In [1]: import numpy as np

In [2]: np.set_printoptions(precision=1, suppress=True, linewidth=100)

In [3]: feats = np.load("arr.npy")

In [4]: feats
Out[4]: 
array([[8., 4., 0., 0.],
       [4., 2., 4., 0.],
       [0., 4., 8., 4.],
       [0., 0., 4., 2.]])

In [5]: # equal to its transpose

In [6]: round(float(np.linalg.norm(feats, 1)), 1), round(float(np.linalg.norm(feats, np.inf)), 1)
Out[6]: (16.0, 16.0)

In [7]: round(float(np.linalg.norm(feats[0], 1)), 1), round(float(np.linalg.norm(feats[0], np.inf)), 1)
Out[7]: (12.0, 8.0)

In [8]: round(float(np.linalg.norm(feats) ** 2 / np.linalg.norm(feats, 2) ** 2), 1)
Out[8]: 1.6

In [9]: round(np.linalg.norm(feats, 2), 1)
Out[9]: np.float64(12.1)

In [10]: np.linalg.norm(feats, axis=1).argmax()
Out[10]: np.int64(2)

In [11]: np.round(np.linalg.norm(feats, "nuc"), 1)
Out[11]: np.float64(24.3)

In [12]: np.linalg.norm(feats, axis=0)
Out[12]: array([8.9, 6. , 9.8, 4.5])

In [13]: w, V = np.linalg.eig(feats)

In [14]: np.prod(w)
Out[14]: np.float64(-256.0)

In [15]: np.sort(np.linalg.eigvals(feats.T))
Out[15]: array([-2.1,  1.1,  8.9, 12.1])

In [16]: np.sort(np.linalg.eigvals(np.linalg.inv(feats)))
Out[16]: array([-0.5,  0.1,  0.1,  0.9])

In [17]: E = np.array([[0, 1, 0, 0], [0, 0, 1, 0], [0, 0, 0, 1], [1, 0, 0, 0]])

In [18]: E
Out[18]: 
array([[0, 1, 0, 0],
       [0, 0, 1, 0],
       [0, 0, 0, 1],
       [1, 0, 0, 0]])

In [19]: # row-stochastic, so 1 is an eigenvalue

In [20]: E @ E
Out[20]: 
array([[0, 0, 1, 0],
       [0, 0, 0, 1],
       [1, 0, 0, 0],
       [0, 1, 0, 0]])

In [21]: np.linalg.matrix_power(E, 2)
Out[21]: 
array([[0, 0, 1, 0],
       [0, 0, 0, 1],
       [1, 0, 0, 0],
       [0, 1, 0, 0]])

In [22]: (E - E.T) / 2
Out[22]: 
array([[ 0. ,  0.5,  0. , -0.5],
       [-0.5,  0. ,  0.5,  0. ],
       [ 0. , -0.5,  0. ,  0.5],
       [ 0.5,  0. , -0.5,  0. ]])

In [23]: np.sort(np.abs(np.linalg.eigvals(E)))
Out[23]: array([1., 1., 1., 1.])

In [24]: np.allclose(E, E.T)
Out[24]: False

In [25]: (E + E.T) / 2
Out[25]: 
array([[0. , 0.5, 0. , 0.5],
       [0.5, 0. , 0.5, 0. ],
       [0. , 0.5, 0. , 0.5],
       [0.5, 0. , 0.5, 0. ]])

In [26]: round(np.linalg.det(E), 1)
Out[26]: np.float64(-1.0)

In [27]: np.allclose(E @ E.T, E.T @ E)
Out[27]: True

In [28]: np.sort(np.abs(np.linalg.eigvals(E)))[::-1]
Out[28]: array([1., 1., 1., 1.])

In [29]: np.linalg.matrix_power(E, 2)
Out[29]: 
array([[0, 0, 1, 0],
       [0, 0, 0, 1],
       [1, 0, 0, 0],
       [0, 1, 0, 0]])

In [30]: np.linalg.matrix_power(E, 100)
Out[30]: 
array([[1, 0, 0, 0],
       [0, 1, 0, 0],
       [0, 0, 1, 0],
       [0, 0, 0, 1]])

In [31]: pr = np.eye(4)[3]

In [32]: for _ in range(4):
    ...:     pr = pr @ E
    ...:     print(pr.round(1))
    ...: 
[1. 0. 0. 0.]
[0. 1. 0. 0.]
[0. 0. 1. 0.]
[0. 0. 0. 1.]
